$ python3 -q
>>> import numpy as np
>>> from numpy import linalg as LA
>>> np.set_printoptions(precision=2, suppress=True, linewidth=140, legacy="1.25")
>>> mat = np.loadtxt("data.csv", delimiter=",")
>>> mat
array([[-6.,  3.,  0.],
       [ 0.,  0.,  0.],
       [-1., -3., -3.],
       [-3.,  2.,  0.],
       [-1., -3., -3.],
       [ 0.,  0.,  0.],
       [ 0.,  0.,  0.],
       [ 0.,  0.,  0.],
       [-3.,  1.,  0.],
       [-3.,  2.,  0.],
       [-1., -3., -3.],
       [-4., -2., -3.],
       [-4., -2., -3.],
       [-3.,  1.,  0.],
       [ 0.,  0.,  0.],
       [-3.,  1.,  0.],
       [-3.,  2.,  0.],
       [-3.,  1.,  0.],
       [-1., -3., -3.],
       [ 0.,  0.,  0.],
       [-1., -3., -3.],
       [-3.,  1.,  0.],
       [ 0.,  0.,  0.],
       [ 0.,  0.,  0.],
       [ 0.,  0.,  0.]])
>>> hat = mat @ LA.solve(mat.T @ mat, mat.T)
>>> np.allclose(hat @ hat, hat)
True
>>> np.round(np.trace(hat), 2)
3.0
>>> left, sv, vt = LA.svd(mat)
>>> np.argmax(sv[:-1] / (sv[1:] + 1e-6)) + 1
2
>>> M2 = left[:, :2] @ np.diag(sv[:2]) @ vt[:2]
>>> np.round(np.abs(mat - M2).max(), 2)
0.27
>>> round(LA.norm(mat - M2, 2), 2), np.round(sv[2], 2)
(0.9, 0.9)
>>> LA.matrix_rank(mat, rtol=0.05)
3
>>> Xc = mat - mat.mean(axis=0)
>>> left, sv, vt = LA.svd(Xc, full_matrices=False)
>>> vt[0] * np.sign(vt[0, np.abs(vt[0]).argmax()])
array([-0.38,  0.78,  0.5 ])
>>> np.abs(vt[0]).argmax()
1
>>> (np.sign(left[:, 0]) == np.sign(left[0, 0])).astype(int)
array([1, 0, 0, 1, 0, 0, 0, 0, 1, 1, 0, 0, 0, 1, 0, 1, 1, 1, 0, 0, 0, 1, 0, 0, 0])
>>> np.searchsorted(np.cumsum(sv ** 2) / (sv ** 2).sum(), 0.9) + 1
2
>>> np.round((sv ** 2).sum() ** 2 / (sv ** 4).sum(), 2)
1.85
>>> W2 = mat[[8, 22]].astype(float)
>>> for _ in range(6):
...     idx = LA.norm(mat[:, None] - W2, axis=-1).argmin(axis=1)
...     W2 = np.array([mat[idx == j].mean(axis=0) for j in range(2)])
... 
>>> idx
array([0, 1, 1, 0, 1, 1, 1, 1, 0, 0, 1, 0, 0, 0, 1, 0, 0, 0, 1, 1, 1, 0, 1, 1, 1])
>>> W2
array([[-3.45,  0.91, -0.55],
       [-0.36, -1.07, -1.07]])
>>> F = np.load("out10.npy")
>>> F
array([[21.23, 20.38, 21.18, -0.99],
       [20.1 , 21.13, 19.42,  1.58],
       [20.51, 20.55, 20.68,  0.3 ],
       [19.49, 20.2 , 20.92, -0.52],
       [21.85, 20.73, 20.49,  1.12],
       [20.71, 19.18, 22.44, -1.49],
       [19.45, 20.06, 21.49, -0.96],
       [19.91, 18.92, 20.44, -0.24],
       [19.37, 18.91, 20.24,  1.32],
       [20.49, 18.08, 20.85,  0.42],
       [21.63, 19.45, 20.43, -0.85],
       [19.98, 20.42, 20.55,  1.17],
       [20.47, 20.71, 21.15, -0.97],
       [20.43, 20.08, 20.33, -1.32],
       [20.04, 18.47, 18.71,  1.11],
       [19.97, 17.05, 19.74, -0.53],
       [19.45, 20.37, 20.91, -0.2 ],
       [18.14, 21.54, 19.88, -1.26],
       [21.45, 20.73, 20.34,  0.82]])
>>> W2 = F[[7, 9]].astype(float)
>>> for _ in range(7):
...     idx = LA.norm(F[:, None] - W2, axis=-1).argmin(axis=1)
...     W2 = np.array([F[idx == j].mean(axis=0) for j in range(2)])
... 
>>> idx
array([0, 0, 0, 0, 0, 0, 0, 1, 1, 1, 0, 0, 0, 0, 1, 1, 0, 0, 0])
>>> np.bincount(idx)
array([14,  5])
>>> np.abs(W2[1] - W2[0]).argmax()
1
>>> hat = F @ LA.solve(F.T @ F, F.T)
>>> np.round(LA.eigvalsh(hat), 2) + 0
array([0., 0., 0., 0., 0., 0., 0., 0., 0., 0., 0., 0., 0., 0., 0., 1., 1., 1., 1.])
>>> np.allclose(hat @ hat, hat)
True
>>> arr = np.load("w.npy")
>>> arr
array([[0.67, 0.33, 0.  ],
       [0.  , 0.5 , 0.5 ],
       [0.  , 0.  , 1.  ]])
>>> rng = np.random.default_rng(194299)
>>> idx = rng.permutation(3)
>>> idx
array([1, 0, 2])
>>> M2 = arr[idx][:, idx]
>>> round(LA.det(M2), 2), np.round(LA.det(arr[idx]), 2)
(0.34, -0.34)
>>> np.allclose(M2, arr)
False
>>> np.sort(np.abs(LA.eigvals(M2)))
array([0.5 , 0.67, 1.  ])
>>> M2
array([[0.5 , 0.  , 0.5 ],
       [0.33, 0.67, 0.  ],
       [0.  , 0.  , 1.  ]])
>>> m1 = np.load("x.npy")
>>> m1
array([[0, 1, 1, 0],
       [1, 0, 1, 0],
       [1, 1, 0, 0],
       [0, 0, 0, 0]])
>>> # null space of dimension 1
>>> rk = LA.matrix_rank(m1)
>>> rk
3
>>> null = LA.svd(m1)[2][rk:].T
>>> [int(LA.matrix_rank(np.delete(m1, i, axis=0))) for i in range(4)]
[2, 2, 2, 3]
>>> null[:, 0] / null[np.abs(null[:, 0]).round(6).argmax(), 0]
array([0., 0., 0., 1.])
>>> left, sv, vt = LA.svd(m1)
>>> evecs = vt[:(sv > 1e-8).sum()]
>>> x = m1[1] + 3 * m1[0] + rng.integers(2) * np.eye(4)[0]
>>> x
array([1., 3., 4., 0.])
>>> round(LA.norm(x - evecs.T @ evecs @ x), 2)
0.0
>>> np.diag(evecs.T @ evecs)
array([1., 1., 1., 0.])
>>> np.allclose(evecs.T @ evecs @ x, x)
True
>>> np.round(evecs.T @ evecs, 2) + 0
array([[1., 0., 0., 0.],
       [0., 1., 0., 0.],
       [0., 0., 1., 0.],
       [0., 0., 0., 0.]])
>>> LA.matrix_rank(np.vstack([m1, x]))
3
>>> round(float(LA.det(m1.T)), 2)
0.0
>>> round(LA.det(m1[::-1]), 2)
0.0
>>> round(LA.det(2 * m1), 2), np.round(LA.det(m1), 2)
(0.0, 0.0)
>>> np.einsum("ii->", m1)
0
>>> round(LA.det(m1), 2)
0.0
>>> data = np.array([[0, 0, 0, 3, 0], [0, 2, 0, 0, 0], [0, 0, 0, 1, 0]])
>>> # rank 2
>>> rk = LA.matrix_rank(data)
>>> rk
2
>>> null = LA.svd(data)[2][rk:].T
>>> LA.matrix_rank(data.T @ data), LA.matrix_rank(data @ data.T)
(2, 2)
>>> null @ null.T
array([[1., 0., 0., 0., 0.],
       [0., 0., 0., 0., 0.],
       [0., 0., 1., 0., 0.],
       [0., 0., 0., 0., 0.],
       [0., 0., 0., 0., 1.]])
>>> null.shape
(5, 3)
>>> [int(LA.matrix_rank(data[:i])) for i in range(1, len(data) + 1)]
[1, 2, 2]
>>> [int(LA.matrix_rank(data[:, :j + 1])) for j in range(5)]
[0, 1, 1, 2, 2]
>>> [int(LA.matrix_rank(np.delete(data, i, axis=0))) for i in range(3)]
[2, 1, 2]
>>> left, sv, vt = LA.svd(data)
>>> np.argmax(sv[:-1] / (sv[1:] + 1e-6)) + 1
2
>>> sv
array([3.16, 2.  , 0.  ])
>>> M2 = left[:, :2] @ np.diag(sv[:2]) @ vt[:2]
>>> round(LA.norm(data - M2, 2), 2), sv[2]
(0.0, 0.0)
>>> round(float(np.abs(data - M2).max()), 2)
0.0
>>> round(float(LA.norm(data - M2) / LA.norm(data)), 2)
0.0
>>> M2 = np.array([[-2, -2, 0], [-3, 0, 3]])
>>> W2 = np.kron(M2, data)
>>> LA.matrix_rank(W2)
4
>>> W2.shape
(6, 15)
>>> W2
array([[ 0,  0,  0, -6,  0,  0,  0,  0, -6,  0,  0,  0,  0,  0,  0],
       [ 0, -4,  0,  0,  0,  0, -4,  0,  0,  0,  0,  0,  0,  0,  0],
       [ 0,  0,  0, -2,  0,  0,  0,  0, -2,  0,  0,  0,  0,  0,  0],
       [ 0,  0,  0, -9,  0,  0,  0,  0,  0,  0,  0,  0,  0,  9,  0],
       [ 0, -6,  0,  0,  0,  0,  0,  0,  0,  0,  0,  6,  0,  0,  0],
       [ 0,  0,  0, -3,  0,  0,  0,  0,  0,  0,  0,  0,  0,  3,  0]])
>>> round(float(LA.norm(W2, 2)), 2), round(float(LA.norm(M2, 2) * LA.norm(data, 2)), 2)
(14.43, 14.43)
>>> M2 = data + rng.integers(-2, 3, (3, 2)) @ rng.integers(-2, 3, (2, 5))
>>> M2
array([[-1,  2, -2,  4, -2],
       [ 0,  2,  0,  0,  0],
       [-4,  0, -2,  5, -2]])
>>> np.round(LA.svd(M2 - data, compute_uv=False), 2) + 0
array([6.9 , 2.53, 0.  ])
>>> M2 - data
array([[-1,  2, -2,  1, -2],
       [ 0,  0,  0,  0,  0],
       [-4,  0, -2,  4, -2]])
>>> np.abs(M2 - data).sum(axis=1)
array([ 8,  0, 12])
>>> LA.lstsq(data[:-1].T, data[-1])[2]
2
>>> round(float(np.trace(LA.pinv(data) @ data)), 2)
2.0
>>> W0 = np.load("dump.npy")
>>> W0
array([[3., 0., 2., 0., 0.],
       [0., 3., 0., 2., 2.],
       [2., 0., 3., 0., 0.],
       [0., 2., 0., 3., 2.],
       [0., 2., 0., 2., 3.]])
>>> M2 = np.array([[-1, 1], [2, 0], [2, 0], [-3, -3]])
>>> np.einsum("ij,ij->i", m1, m1)
array([2, 2, 2, 0])
>>> LA.matrix_rank(m1 @ M2)
2
>>> np.vstack([m1, M2.T]).shape
(6, 4)
>>> ev, evecs = LA.eigh(W0)
>>> x = np.array([0, 0, -1, 0, 1])
>>> (np.sign(evecs[:, -1].round(6)) == np.sign(evecs[0, -1].round(6))).astype(int)
array([1, 0, 1, 0, 0])
>>> evecs * np.sqrt(ev) @ evecs.T
array([[1.62, 0.  , 0.62, 0.  , 0.  ],
       [0.  , 1.55, 0.  , 0.55, 0.55],
       [0.62, 0.  , 1.62, 0.  , 0.  ],
       [0.  , 0.55, 0.  , 1.55, 0.55],
       [0.  , 0.55, 0.  , 0.55, 1.55]])
>>> np.abs(W0).sum(axis=1).max(), round(float(np.abs(ev).max()), 2)
(7.0, 7.0)
>>> evecs * np.maximum(ev, 0) @ evecs.T
array([[3., 0., 2., 0., 0.],
       [0., 3., 0., 2., 2.],
       [2., 0., 3., 0., 0.],
       [0., 2., 0., 3., 2.],
       [0., 2., 0., 2., 3.]])
>>> M2 = np.array([[3, -1], [-3, 1], [0, 1], [-3, 2], [-3, -1]])
>>> LA.matrix_rank(np.vstack([W0, M2.T]))
5
>>> LA.matrix_rank(W0 @ M2)
2
>>> np.einsum("ij,ij->i", W0, W0)
array([13., 17., 13., 17., 17.])
>>> np.einsum("ik,kj->ji", W0, M2)
array([[  9., -21.,   6., -21., -21.],
       [ -1.,   5.,   1.,   6.,   3.]])
>>> E = np.load("arr.npy")
>>> E
array([[1, 0, 0, 0],
       [3, 6, 0, 0],
       [2, 0, 9, 0],
       [3, 3, 8, 7]])
>>> x = np.array([2, 3, -3])
>>> y = mat @ x
>>> try:
...     LA.solve(mat, y)
... except LA.LinAlgError as e:
...     print("failed:", e)
... 
failed: Last 2 dimensions of the array must be square
>>> np.round(LA.pinv(mat) @ mat, 2) + 0
array([[1., 0., 0.],
       [0., 1., 0.],
       [0., 0., 1.]])
>>> y = y + 0.3 * rng.normal(size=25)
>>> y.round(2) + 0
array([-3.44, -0.11, -1.83,  0.4 , -2.04,  0.27,  0.55, -0.07, -3.06,  0.03, -2.35, -4.84, -4.46, -3.19, -0.19, -2.99,  0.31, -3.41, -2.52,
        0.  , -1.84, -3.66,  0.5 , -0.05,  0.43])
>>> c, *_ = LA.lstsq(mat, y)
>>> np.round(mat.T @ (y - mat @ c), 2) + 0
array([0., 0., 0.])
>>> c
array([ 2.14,  3.27, -3.34])
>>> c.round()
array([ 2.,  3., -3.])
>>> np.round(LA.norm(y - mat @ c), 2)
1.59
>>> [round(float(LA.norm(LA.solve(mat.T @ mat + lam * np.eye(3), mat.T @ y))), 2) for lam in (0, 1, 10, 100)]
[5.15, 2.41, 0.87, 0.51]
>>> left, sv, vt = LA.svd(E, full_matrices=False)
>>> np.round(vt @ vt.T, 2) + 0
array([[1., 0., 0., 0.],
       [0., 1., 0., 0.],
       [0., 0., 1., 0.],
       [0., 0., 0., 1.]])
>>> np.round(left.T @ left, 2) + 0
array([[1., 0., 0., 0.],
       [0., 1., 0., 0.],
       [0., 0., 1., 0.],
       [0., 0., 0., 1.]])
>>> np.abs(vt[0])
array([0.29, 0.24, 0.83, 0.4 ])
>>> left.shape, sv.shape, vt.shape
((4, 4), (4,), (4, 4))
>>> round(np.sqrt((sv ** 2).sum()), 2), np.round(LA.norm(E), 2)
(16.19, 16.19)
>>> (sv > 1e-8).sum()
4
>>> idx = rng.permutation(4)
>>> M2 = E[:, idx] * rng.choice([-1, 1], 4)
>>> M2
array([[ 0,  0, -1,  0],
       [ 0,  0, -3, -6],
       [ 9,  0, -2,  0],
       [ 8, -7, -3, -3]])
>>> left, _, vt = LA.svd(E.T @ M2)
>>> np.round(LA.lstsq(E, M2)[0], 2) + 0
array([[ 0.,  0., -1.,  0.],
       [ 0.,  0.,  0., -1.],
       [ 1.,  0.,  0.,  0.],
       [ 0., -1.,  0.,  0.]])
>>> M = np.load("case3.npy")
>>> M
array([[-0.03,  0.23,  0.33],
       [ 0.23, -1.75, -2.39],
       [ 0.33, -2.39,  1.78]])
>>> left, sv, vt = LA.svd(M)
>>> evecs = vt[:(sv > 1e-8).sum()]
>>> x = M[1] + -3 * M[2] + rng.integers(2) * np.eye(3)[2]
>>> x
array([-0.76,  5.42, -7.73])
>>> np.round(LA.norm(x - evecs.T @ evecs @ x), 2)
0.0
>>> np.allclose(evecs.T @ evecs @ x, x)
True
>>> np.round(evecs.T @ evecs, 2) + 0
array([[ 0.02, -0.13,  0.  ],
       [-0.13,  0.98,  0.  ],
       [ 0.  ,  0.  ,  1.  ]])
>>> rk = LA.matrix_rank(M)
>>> rk
2
>>> null = LA.svd(M)[2][rk:].T
>>> [int(LA.matrix_rank(M[:, :j + 1])) for j in range(3)]
[1, 2, 2]
>>> np.round(null[:, 0] / null[np.abs(null[:, 0]).round(6).argmax(), 0], 2) + 0
array([1.  , 0.13, 0.  ])
>>> [int(LA.matrix_rank(M[:i])) for i in range(1, len(M) + 1)]
[1, 2, 2]
>>> u, g = M[2], M[1]
>>> np.round(u @ g, 2)
0.0
>>> pr = (u @ g) / (u @ u) * u
>>> LA.matrix_rank(np.outer(u, g))
1
>>> (g - pr) @ u
0.0
>>> g - pr
array([ 0.23, -1.75, -2.39])
>>> W1 = np.array([[3, -1, 0, 1, 1, 1], [1, 0, -1, 3, -3, -3], [-2, 0, -3, -2, -1, 0]])
>>> c = np.array([1, 2, 2, 2, 0, 2])
>>> H = np.maximum(M @ W1 + c, 0)
>>> (H > 0).astype(int)
array([[1, 1, 1, 1, 0, 1],
       [1, 1, 1, 1, 1, 1],
       [0, 1, 0, 0, 1, 1]])
>>> W2 = np.array([[9, 5, 0], [1, 2, 7], [5, 4, 0], [8, 2, 0], [9, 1, 3], [1, 0, 2]])
>>> (H @ W2).round(6).argmax(axis=1)
array([0, 0, 0])
>>> left, sv = LA.svd(M)
Traceback (most recent call last):
  File "<python-input-168>", line 1, in <module>
    left, sv = LA.svd(M)
    ^^^^^^^^
ValueError: too many values to unpack (expected 2)
>>> left, sv, vt = LA.svd(M, full_matrices=False)
>>> np.allclose(left * sv @ vt, M)
True
>>> np.round(left.T @ left, 2) + 0
array([[1., 0., 0.],
       [0., 1., 0.],
       [0., 0., 1.]])
>>> np.round(sv / sv[0], 2) + 0
array([1., 1., 0.])
>>> left.shape, sv.shape, vt.shape
((3, 3), (3,), (3, 3))
>>> sv.round(2) + 0
array([3., 3., 0.])
>>> np.round(vt @ vt.T, 2) + 0
array([[1., 0., 0.],
       [0., 1., 0.],
       [0., 0., 1.]])
>>> np.cumsum(sv ** 2) / np.sum(sv ** 2)
array([0.5, 1. , 1. ])
>>> np.round(np.sqrt((sv ** 2).sum()), 2), np.round(LA.norm(M), 2)
(4.24, 4.24)
>>> (sv > 1e-8).sum()
2
